$ python3 -q
>>> import numpy as np
>>> np.set_printoptions(precision=3, suppress=True, linewidth=100)
>>> f = np.array([-1, 3, 0, 0, 2, 3, -2, 2, -2, 2, 3, 2])
>>> X = np.array([np.roll(f, i) for i in range(12)])
>>> print(X)
[[-1  3  0  0  2  3 -2  2 -2  2  3  2]
 [ 2 -1  3  0  0  2  3 -2  2 -2  2  3]
 [ 3  2 -1  3  0  0  2  3 -2  2 -2  2]
 [ 2  3  2 -1  3  0  0  2  3 -2  2 -2]
 [-2  2  3  2 -1  3  0  0  2  3 -2  2]
 [ 2 -2  2  3  2 -1  3  0  0  2  3 -2]
 [-2  2 -2  2  3  2 -1  3  0  0  2  3]
 [ 3 -2  2 -2  2  3  2 -1  3  0  0  2]
 [ 2  3 -2  2 -2  2  3  2 -1  3  0  0]
 [ 0  2  3 -2  2 -2  2  3  2 -1  3  0]
 [ 0  0  2  3 -2  2 -2  2  3  2 -1  3]
 [ 3  0  0  2  3 -2  2 -2  2  3  2 -1]]
>>> print(np.trace(X))
-12
>>> print(round(float(np.abs(np.linalg.eigvals(X)).max()), 3))
12.0
>>> print(X @ X)
[[ 21 -18  45  10   8   2  22 -12  37   8  11  10]
 [ 10  21 -18  45  10   8   2  22 -12  37   8  11]
 [ 11  10  21 -18  45  10   8   2  22 -12  37   8]
 [  8  11  10  21 -18  45  10   8   2  22 -12  37]
 [ 37   8  11  10  21 -18  45  10   8   2  22 -12]
 [-12  37   8  11  10  21 -18  45  10   8   2  22]
 [ 22 -12  37   8  11  10  21 -18  45  10   8   2]
 [  2  22 -12  37   8  11  10  21 -18  45  10   8]
 [  8   2  22 -12  37   8  11  10  21 -18  45  10]
 [ 10   8   2  22 -12  37   8  11  10  21 -18  45]
 [ 45  10   8   2  22 -12  37   8  11  10  21 -18]
 [-18  45  10   8   2  22 -12  37   8  11  10  21]]
>>> print(np.allclose(X @ X.T, X.T @ X))
True
>>> print(np.sort(np.abs(np.linalg.eigvals(X))))
[ 2.504  2.504  3.12   3.12   4.472  4.472  6.245  6.245  9.644  9.644 12.    12.   ]
>>> arr = np.load("a.npy")
>>> print(arr)
[[-3 -3 -2  3  1  2  2  3 -3]
 [ 1 -1  3 -1  1 -1  3  1  2]
 [ 1  3  0 -3  2 -2  1 -1  3]
 [ 2 -3  1  1  3  0 -2  0  0]
 [-1  1  1 -1  2  3  3  2  0]
 [-2  0 -2  3 -1 -3  2 -1  0]
 [-1 -1 -2  0  3 -2  2 -3 -2]
 [ 0 -2  2 -2  0  3  3 -1 -2]
 [ 2  3  0  0  0  1  1 -3  3]
 [-1  0 -1  1  1  0  3  0  1]
 [-2 -1  2  1  0  3  3  3 -3]
 [ 2 -3 -1  1  1  2  0  2  2]
 [ 2 -8 13 -2  6 -3 17  8  7]]
>>> O, Rm = np.linalg.qr(arr)
>>> print(np.abs(np.diag(Rm)))
[ 6.164 10.718  9.328  4.018  5.343  7.451  6.343  4.784  1.244]
>>> print(O.shape, Rm.shape)
(13, 9) (9, 9)
